>>> import numpy as np
>>> import numpy.linalg as la
>>> np.set_printoptions(suppress=True, linewidth=120)
>>> O, _ = la.qr(np.array([[-0.9, -0.5, -1.3, 0.4, 0.3, 1.5, -0.8],
...     [-0.7, -0.3, 1.0, 0.6, 1.1, -0.3, 0.2],
...     [0.3, -1.1, -0.4, -0.5, 0.7, -0.5, 0.9],
...     [1.7, 0.8, 0.2, -0.2, 0.3, 0.8, 1.0],
...     [-0.7, -0.5, 0.3, 1.2, -1.2, 0.6, -1.5],
...     [-0.6, 0.0, -0.6, -0.7, -0.4, 1.5, -0.2],
...     [-0.3, 0.9, 0.7, 0.7, -1.4, 0.8, 0.3]]))
>>> V, _ = la.qr(np.array([[0.6, 0.1, 0.2], [1.9, 0.1, -0.4], [0.0, -2.1, -0.7]]))
>>> sigma = 5 * 0.7 ** np.arange(3)
>>> feats = O[:, :3] * sigma @ V[:3]
>>> feats.round(1) + 0
array([[ 1. ,  1.5, -1.8],
       [ 0.6, -1.6, -1.4],
       [ 2.3, -0.1,  1.4],
       [-1.6,  0.3,  3.4],
       [ 1. , -0.7, -1.3],
       [ 0. ,  0.8, -1.4],
       [-1.9, -0.4, -1.3]])
>>> rng = np.random.default_rng(776)
>>> idx = rng.permutation(3)
>>> B = feats[:, idx] * rng.choice([-1, 1], 3)
>>> B.round(1) + 0
array([[ 1.5,  1. ,  1.8],
       [-1.6,  0.6,  1.4],
       [-0.1,  2.3, -1.4],
       [ 0.3, -1.6, -3.4],
       [-0.7,  1. ,  1.3],
       [ 0.8,  0. ,  1.4],
       [-0.4, -1.9,  1.3]])
>>> left, _, Vt = la.svd(feats.T @ B)
>>> np.round(left @ Vt, 1) + 0
array([[ 0.,  1.,  0.],
       [ 1.,  0.,  0.],
       [ 0.,  0., -1.]])
>>> P = feats @ la.solve(feats.T @ feats, feats.T)
>>> np.round((np.eye(7) - P) @ feats, 1) + 0
array([[0., 0., 0.],
       [0., 0., 0.],
       [0., 0., 0.],
       [0., 0., 0.],
       [0., 0., 0.],
       [0., 0., 0.],
       [0., 0., 0.]])
>>> np.round(la.eigvalsh(P), 1) + 0
array([0., 0., 0., 0., 1., 1., 1.])
>>> np.allclose(P @ P, P)
True
>>> F = np.loadtxt("data.csv", delimiter=",")
>>> F.round(1)
array([[0.3, 0.3, 0. , 0. , 0.3],
       [0.5, 0.5, 0. , 0. , 0. ],
       [0.3, 0. , 0.3, 0.3, 0. ],
       [0. , 0. , 0.5, 0.5, 0. ],
       [0. , 0. , 0.5, 0. , 0.5]])
>>> O, V = la.qr(F[:, :1])[0], la.qr(F[:, 1:])[0]
>>> sigma = la.svd(O.T @ V, compute_uv=False)
>>> (sigma > 0.9).sum()
np.int64(1)
>>> np.round(np.degrees(np.arccos(sigma.clip(0, 1))), 1)
array([23.8])
>>> sigma.round(1)
array([0.9])
